$ ipython --no-banner

In [1]: import numpy as np

In [2]: np.set_printoptions(precision=4, suppress=True, linewidth=160)

In [3]: rd = lambda a: np.round(a, 4) + 0

In [4]: arr = np.array([[2, -2, 1, -1], [4, -4, 2, -2], [-6, 6, -3, 3], [6, -6, 3, -3]])

In [5]: rd(np.linalg.norm(arr, 2) / np.linalg.norm(arr))
Out[5]: np.float64(1.0)

In [6]: arr[0] @ arr[3]
Out[6]: np.int64(30)

In [7]: rd(np.linalg.norm(arr[0] - arr[3]))
Out[7]: np.float64(6.3246)

In [8]: rd(np.linalg.norm(arr, "nuc"))
Out[8]: np.float64(15.1658)

In [9]: rd(np.linalg.norm(arr, 1)), rd(np.linalg.norm(arr, np.inf))
Out[9]: (np.float64(18.0), np.float64(18.0))

In [10]: proj = np.triu(np.array([[0, -2, 3, 0], [1, -3, 0, -3], [2, 1, 3, 1], [3, -2, -1, -1]]), 1) + np.eye(4)

In [11]: out = proj @ arr @ np.linalg.inv(proj)

In [12]: rd(np.poly(out))
Out[12]: array([1., 8., 0., 0., 0.])

In [13]: U, sv, VT = np.linalg.svd(arr)

In [14]: evecs = VT[:(sv > 1e-8).sum()]

In [15]: rng = np.random.default_rng(4209)

In [16]: x = arr[3] + -2 * arr[0] + rng.integers(2) * np.eye(4)[3]

In [17]: x
Out[17]: array([ 2., -2.,  1.,  0.])

In [18]: np.linalg.matrix_rank(np.vstack([arr, x]))
Out[18]: np.int64(2)

In [19]: rd(np.diag(evecs.T @ evecs))
Out[19]: array([0.4, 0.4, 0.1, 0.1])

In [20]: np.allclose(evecs.T @ evecs @ x, x)
Out[20]: False

In [21]: rd(np.linalg.norm(x - evecs.T @ evecs @ x))
Out[21]: np.float64(0.9487)

In [22]: W0 = np.array([[-1.2, -1.7, 0.4, 0.3, -0.9, 0.9],
    ...:     [-1.7, -0.5, -1.0, 3.2, -2.0, 0.3],
    ...:     [0.1, 1.6, -1.1, -1.6, 1.0, -0.1]])

In [23]: W0[:, 2] *= 5

In [24]: W0
Out[24]: 
array([[-1.2, -1.7,  2. ,  0.3, -0.9,  0.9],
       [-1.7, -0.5, -5. ,  3.2, -2. ,  0.3],
       [ 0.1,  1.6, -5.5, -1.6,  1. , -0.1]])

In [25]: T = np.stack([W0, 5 * W0, W0[::-1]])

In [26]: np.linalg.matrix_rank(T.reshape(3, -1))
Out[26]: np.int64(2)

In [27]: (T @ W0.T).shape
Out[27]: (3, 3, 3)

In [28]: x = np.array([0, 2, 2, 2, 1, 1])

In [29]: a = np.maximum(W0 @ x, 0)

In [30]: rd(np.maximum(W0 @ x, 0) - np.maximum(-W0 @ x, 0))
Out[30]: array([  1.2,  -6.3, -10.1])

In [31]: rd(a)
Out[31]: array([1.2, 0. , 0. ])

In [32]: rd(np.tanh(W0 @ x))
Out[32]: array([ 0.8337, -1.    , -1.    ])

In [33]: def softmax(z):
    ...:     e = np.exp(z - z.max(axis=-1, keepdims=True))
    ...:     return e / e.sum(axis=-1, keepdims=True)
    ...: 

In [34]: rd(softmax(W0[0] + 3))
Out[34]: array([0.0249, 0.0151, 0.6112, 0.1117, 0.0336, 0.2035])

In [35]: rd(softmax(W0[0]))
Out[35]: array([0.0249, 0.0151, 0.6112, 0.1117, 0.0336, 0.2035])

In [36]: att = W0 @ W0.T / np.sqrt(6)

In [37]: rd(softmax(att))
Out[37]: 
array([[0.9968, 0.0031, 0.    ],
       [0.    , 0.9999, 0.0001],
       [0.    , 0.001 , 0.999 ]])

In [38]: softmax(att).round(6).argmax(axis=1)
Out[38]: array([0, 1, 2])

In [39]: feats = np.loadtxt("m.csv", delimiter=",")

In [40]: rd(feats)
Out[40]: 
array([[0.3333, 0.    , 0.    , 0.3333, 0.3333],
       [0.3333, 0.3333, 0.    , 0.    , 0.3333],
       [0.    , 0.3333, 0.6667, 0.    , 0.    ],
       [0.3333, 0.3333, 0.    , 0.3333, 0.    ],
       [0.    , 0.    , 0.    , 0.    , 1.    ]])

In [41]: # a transition matrix

In [42]: rd(np.linalg.matrix_power(feats, 100))
Out[42]: 
array([[0., 0., 0., 0., 1.],
       [0., 0., 0., 0., 1.],
       [0., 0., 0., 0., 1.],
       [0., 0., 0., 0., 1.],
       [0., 0., 0., 0., 1.]])

In [43]: rd(np.sort(np.abs(np.linalg.eigvals(feats)))[::-1])
Out[43]: array([1.    , 0.7749, 0.6667, 0.2186, 0.2186])

In [44]: p = np.eye(5)[4]

In [45]: for _ in range(7):
    ...:     p = p @ feats
    ...:     print(p.round(4))
    ...: 
[0. 0. 0. 0. 1.]
[0. 0. 0. 0. 1.]
[0. 0. 0. 0. 1.]
[0. 0. 0. 0. 1.]
[0. 0. 0. 0. 1.]
[0. 0. 0. 0. 1.]
[0. 0. 0. 0. 1.]
